% python3 -q
>>> import numpy as np
>>> from numpy import linalg as LA
>>> np.set_printoptions(precision=2, suppress=True, linewidth=120)
>>> X = np.array([[1.0, 0.7, 0.5, -0.3, 1.5],
...     [0.2, 1.0, 0.0, 1.7, -0.6],
...     [0.7, 0.8, -1.2, 0.7, 1.5],
...     [-0.9, -0.9, 0.1, 2.1, -0.4],
...     [1.6, 1.1, -0.7, -0.1, -0.4],
...     [-0.2, 1.0, 0.2, -0.6, -0.7],
...     [0.6, -0.5, -0.5, 1.4, 0.5],
...     [0.5, -1.8, 0.2, -0.6, 0.0]])
>>> u = np.array([1, 0])
>>> np.convolve(X[5], u)
array([-0.2,  1. ,  0.2, -0.6, -0.7,  0. ])
>>> np.polyval(u, X[5])
array([-0.2,  1. ,  0.2, -0.6, -0.7])
>>> np.correlate(X[5], X[0], "full")
array([-0.3 ,  1.56, -0.1 , -0.6 , -0.27,  1.05, -0.57, -1.09, -0.7 ])
>>> np.cross(X[5, :3], X[0, :3])
array([ 0.36,  0.3 , -1.14])
>>> x = np.array([0, 3, -3, -3, 0])
>>> target = X @ x
>>> np.round(LA.solve(X.T @ X, X.T @ target), 2) + 0
array([ 0.,  3., -3., -3.,  0.])
>>> target
array([ 1.5, -2.1,  3.9, -9.3,  5.7,  4.2, -4.2, -4.2])
>>> try:
...     LA.solve(X, target)
... except LA.LinAlgError as e:
...     print(repr(e))
... 
LinAlgError('Last 2 dimensions of the array must be square')
>>> rng = np.random.default_rng(32)
>>> target = target + 0.02 * rng.normal(size=8)
>>> target
array([ 1.52, -2.08,  3.9 , -9.29,  5.69,  4.16, -4.17, -4.19])
>>> beta, *_ = LA.lstsq(X, target)
>>> beta
array([ 0.01,  2.99, -2.98, -2.99,  0.01])
>>> beta.round()
array([ 0.,  3., -3., -3.,  0.])
>>> np.round(X.T @ (target - X @ beta), 2) + 0
array([0., 0., 0., 0., 0.])
>>> x = np.array([2, 1, 1, 1, 2])
>>> target = X @ x
>>> beta, lr = np.zeros(5), 1 / LA.norm(X, 2) ** 2
>>> for i in range(30):
...     beta -= lr * X.T @ (X @ beta - target)
...     if i % 10 == 0: print(i, round(LA.norm(X @ beta - target), 2))
... 
0 2.46
10 0.6
20 0.18
>>> round(LA.cond(X), 2)
np.float64(2.98)
>>> beta
array([1.98, 1.  , 0.95, 0.99, 2.  ])
>>> u = np.array([5, 2, -4, -1, -4, 0])
>>> E = 4 * np.eye(6) + np.outer(u, u)
>>> E
array([[ 29.,  10., -20.,  -5., -20.,   0.],
       [ 10.,   8.,  -8.,  -2.,  -8.,   0.],
       [-20.,  -8.,  20.,   4.,  16.,   0.],
       [ -5.,  -2.,   4.,   5.,   4.,   0.],
       [-20.,  -8.,  16.,   4.,  20.,   0.],
       [  0.,   0.,   0.,   0.,   0.,   4.]])
>>> # splits into 2 blocks
>>> round(np.log10(LA.cond(E)))
1
>>> [round(float(x), 2) for x in LA.svd(E, compute_uv=False)[:3]]
[66.0, 4.0, 4.0]
>>> np.round(LA.norm(E, 2) / LA.norm(E), 2)
np.float64(0.99)
>>> u = np.array([-1, -5])
>>> np.correlate(E[1], E[0], "full")
array([   0., -200., -210.,  -80.,   20.,  700.,  232.,  -92., -138., -232.,    0.])
>>> np.convolve(E[1], u)
array([-10., -58., -32.,  42.,  18.,  40.,   0.])
>>> np.cross(E[1, :3], E[0, :3])
array([ -80.,  -32., -132.])
>>> np.array([np.convolve(row, u, "same") for row in E])
array([[ -29., -155.,  -30.,  105.,   45.,  100.],
       [ -10.,  -58.,  -32.,   42.,   18.,   40.],
       [  20.,  108.,   20., -104.,  -36.,  -80.],
       [   5.,   27.,    6.,  -25.,  -29.,  -20.],
       [  20.,  108.,   24.,  -84.,  -40., -100.],
       [   0.,    0.,    0.,    0.,    0.,   -4.]])
>>> u, v = E[2], E[5]
>>> u @ u
np.float64(1136.0)
>>> p = (u @ v) / (u @ u) * u
>>> p
array([-0., -0.,  0.,  0.,  0.,  0.])
>>> v - p
array([0., 0., 0., 0., 0., 4.])
>>> (v - p) @ u
np.float64(0.0)
>>> x = np.ones(6)
>>> for _ in range(4):
...     x = E @ x
...     x /= LA.norm(x)
...     print(round(x @ E @ x, 2))
... 
50.34
65.92
66.0
66.0
>>> round(float(LA.eigvalsh(E)[-1]), 2)
66.0
>>> ev, evecs = LA.eigh(E)
>>> np.round(ev.sum(), 2), np.trace(E)
(np.float64(86.0), np.float64(86.0))
>>> np.unique(ev.round(6) + 0, return_counts=True)[1]
array([5, 1])
>>> LA.svd(E, compute_uv=False)
array([66.,  4.,  4.,  4.,  4.,  4.])
>>> np.round(evecs.T @ evecs, 2) + 0
array([[1., 0., 0., 0., 0., 0.],
       [0., 1., 0., 0., 0., 0.],
       [0., 0., 1., 0., 0., 0.],
       [0., 0., 0., 1., 0., 0.],
       [0., 0., 0., 0., 1., 0.],
       [0., 0., 0., 0., 0., 1.]])
>>> mat = np.array([[-1.0, 1.0, 0.0, 0.0, 0.0],
...     [0.0, -1.0, 1.0, 0.0, 0.0],
...     [0.0, 0.0, -1.0, 1.0, 0.0],
...     [0.0, 0.0, 0.0, -1.0, 1.0],
...     [0.0, 0.0, 0.0, 0.0, -1.0]])
>>> np.prod(np.diag(mat)), round(float(LA.det(mat)), 2)
(np.float64(-1.0), -1.0)
>>> np.sort(LA.eigvals(mat))
array([-1., -1., -1., -1., -1.])
>>> J = np.array([[0, 7, 3, 5, 2, 8, -4],
...     [0, 0, 5, 0, -9, 3, -6],
...     [0, 0, 0, 2, -5, -9, 7],
...     [0, 0, 0, 0, 7, -5, -9],
...     [0, 0, 0, 0, 0, -1, 7],
...     [0, 0, 0, 0, 0, 0, 6],
...     [0, 0, 0, 0, 0, 0, 0]])
>>> J
array([[ 0,  7,  3,  5,  2,  8, -4],
       [ 0,  0,  5,  0, -9,  3, -6],
       [ 0,  0,  0,  2, -5, -9,  7],
       [ 0,  0,  0,  0,  7, -5, -9],
       [ 0,  0,  0,  0,  0, -1,  7],
       [ 0,  0,  0,  0,  0,  0,  6],
       [ 0,  0,  0,  0,  0,  0,  0]])
>>> # triangular: eigenvalues sit on the diagonal
>>> left, sv, Vt = LA.svd(J)
>>> np.argmax(sv[:-1] / (sv[1:] + 1e-6)) + 1
np.int64(6)
>>> sv
array([18.5 , 13.77, 11.4 ,  7.25,  1.93,  0.07,  0.  ])
>>> out = left[:, :6] @ np.diag(sv[:6]) @ Vt[:6]
>>> round(float(np.abs(J - out).max()), 2)
0.0
>>> np.round(LA.norm(J - out) / LA.norm(J), 2)
np.float64(0.0)
>>> np.unique(J.round(6), axis=0).shape
(7, 7)
>>> LA.lstsq(J[:-1].T, J[-1])[2]
np.int32(6)
>>> np.abs(np.diag(LA.qr(J)[1])) > 1e-9
array([False, False, False, False, False, False, False])
>>> F = np.load("out13.npy")
>>> F
array([[ 3.12, -0.76,  3.07, -7.4 , -7.24,  0.51,  7.96],
       [-0.36,  0.06,  1.02, -5.28,  0.75, -1.32,  2.06],
       [-0.6 ,  0.2 ,  0.49, -5.34,  0.93, -1.17,  1.38],
       [ 0.14, -0.34, -0.54,  3.1 , -0.42,  0.75, -0.8 ],
       [-2.69,  1.4 , -3.26,  7.69,  6.71, -1.37, -8.39],
       [-2.07,  0.94, -2.7 ,  5.  ,  6.04, -1.25, -6.74],
       [-0.89,  0.93,  0.45, -2.7 ,  2.11, -0.85,  0.11],
       [ 1.62, -1.42,  2.41, -4.69, -4.83,  0.54,  5.37],
       [ 1.6 , -1.4 ,  2.16, -4.98, -5.04,  0.1 ,  5.41],
       [-0.18,  0.5 , -1.37,  2.32,  2.79, -0.18, -3.34],
       [ 0.43, -0.32,  0.77, -5.53, -0.95, -0.09,  2.68]])
>>> out = np.c_[F[:, :6] @ np.array([[2, 0, 2, 2, 2, 2],
...     [1, 1, 0, 1, 0, 1],
...     [0, 2, 2, 1, 2, 0],
...     [1, 0, 2, 0, 2, 1],
...     [0, 1, 1, 0, 0, 0],
...     [1, 0, 1, 0, 1, 0]]), np.array([-2, -1, 2, 2, 3, -3, -1, 4, -1, -3, 1])]
>>> out
array([[ -1.41,  -1.86,  -9.15,   8.55,  -1.91,  -1.92,  -2.  ],
       [ -7.26,   2.85,  -9.81,   0.36, -10.56,  -5.94,  -1.  ],
       [ -7.51,   2.11, -11.14,  -0.51, -12.07,  -6.34,   2.  ],
       [  3.79,  -1.84,   5.73,  -0.6 ,   6.15,   3.04,   2.  ],
       [  2.34,   1.59,   8.82,  -7.24,   2.11,   3.71,   3.  ],
       [  0.55,   1.58,   5.25,  -5.9 ,  -0.79,   1.8 ,  -3.  ],
       [ -4.4 ,   3.94,  -5.02,  -0.4 ,  -7.13,  -3.55,  -1.  ],
       [ -2.33,  -1.43,  -5.61,   4.23,  -0.78,  -2.87,   4.  ],
       [ -3.08,  -2.12,  -7.38,   3.96,  -2.34,  -3.18,  -1.  ],
       [  2.28,   0.55,   4.15,  -1.23,   1.36,   2.46,  -3.  ],
       [ -5.08,   0.27,  -9.7 ,   1.31,  -8.75,  -4.99,   1.  ]])
>>> np.round(LA.norm(out - F @ LA.lstsq(F, out)[0], axis=0), 2) + 0
array([0.  , 0.  , 0.  , 0.  , 0.  , 0.  , 5.15])
>>> LA.matrix_rank(out)
np.int64(7)
>>> out = mat + rng.integers(-2, 3, (5, 4)) @ rng.integers(-2, 3, (4, 5))
>>> out
array([[-3., -1.,  6.,  6., -4.],
       [-4., -2.,  3.,  2.,  1.],
       [ 7., -3., -4.,  0., -6.],
       [ 4.,  0., -2., -5.,  1.],
       [-5.,  0.,  7.,  1.,  2.]])
>>> np.abs(out - mat).sum(axis=1)
array([20., 10., 20., 10., 16.])
>>> x = np.array([-3, 3, 3, -3, 0, 2, 1])
>>> target = F @ x
>>> np.round(LA.solve(F.T @ F, F.T @ target), 2) + 0
array([-3.,  3.,  3., -3.,  0.,  2.,  1.])
>>> target = target + 0.02 * rng.normal(size=11)
>>> target
array([ 28.76,  19.57,  18.99, -11.64, -31.69, -23.32,  13.32,  18.64,  18.  , -12.75,  19.16])
>>> beta, *_ = LA.lstsq(F, target)
>>> round(float(LA.norm(target - F @ beta)), 2)
0.06
>>> beta
array([-3.04,  3.03,  2.98, -3.01, -0.03,  2.02,  0.98])
>>> th = np.radians(36)
>>> r_ = np.eye(7)
>>> r_[0, 0] = r_[5, 5] = np.cos(th)
>>> r_[0, 5], r_[5, 0] = -np.sin(th), np.sin(th)
>>> r_
array([[ 0.81,  0.  ,  0.  ,  0.  ,  0.  , -0.59,  0.  ],
       [ 0.  ,  1.  ,  0.  ,  0.  ,  0.  ,  0.  ,  0.  ],
       [ 0.  ,  0.  ,  1.  ,  0.  ,  0.  ,  0.  ,  0.  ],
       [ 0.  ,  0.  ,  0.  ,  1.  ,  0.  ,  0.  ,  0.  ],
       [ 0.  ,  0.  ,  0.  ,  0.  ,  1.  ,  0.  ,  0.  ],
       [ 0.59,  0.  ,  0.  ,  0.  ,  0.  ,  0.81,  0.  ],
       [ 0.  ,  0.  ,  0.  ,  0.  ,  0.  ,  0.  ,  1.  ]])
>>> out = F @ r_.T
>>> np.abs(out - F).max(axis=0)
array([1.32, 0.  , 0.  , 0.  , 0.  , 1.74, 0.  ])
>>> np.round(LA.det(r_), 2), np.round(np.trace(r_), 2)
(np.float64(1.0), np.float64(6.62))
>>> left, sv, Vt = LA.svd(F, full_matrices=False)
>>> np.abs(left[:, 0]).round(6).argmax()
np.int64(4)
>>> sv / sv[0]
array([1.  , 0.31, 0.05, 0.04, 0.04, 0.02, 0.01])
>>> np.allclose(left * sv @ Vt, F)
True
>>> K = np.array([[0, 1, 1], [1, 0, 1], [1, 1, 0]])
>>> W1 = np.array([[3, 9, 4, 0, 7, 2],
...     [9, 9, 8, 7, 7, 7],
...     [2, 5, 2, 8, 3, 2],
...     [8, 3, 0, 1, 3, 8],
...     [1, 0, 2, 8, 0, 7],
...     [7, 7, 0, 8, 3, 1],
...     [9, 6, 6, 8, 1, 9]])
>>> beta = np.array([2, -2, 3, 3, 1, 1])
>>> hid = np.maximum(F @ W1 + beta, 0)
>>> LA.matrix_rank(hid)
np.int64(6)
>>> cent = np.array([[1, 1, 2], [3, 0, 2], [2, 2, 0], [0, 2, 3], [1, 0, 3], [2, 3, 0]])
>>> W1 @ cent
array([[49, 17, 45],
       [73, 60, 78],
       [28, 28, 47],
       [36, 34, 34],
       [19, 42, 26],
       [33, 26, 61],
       [58, 64, 57]])
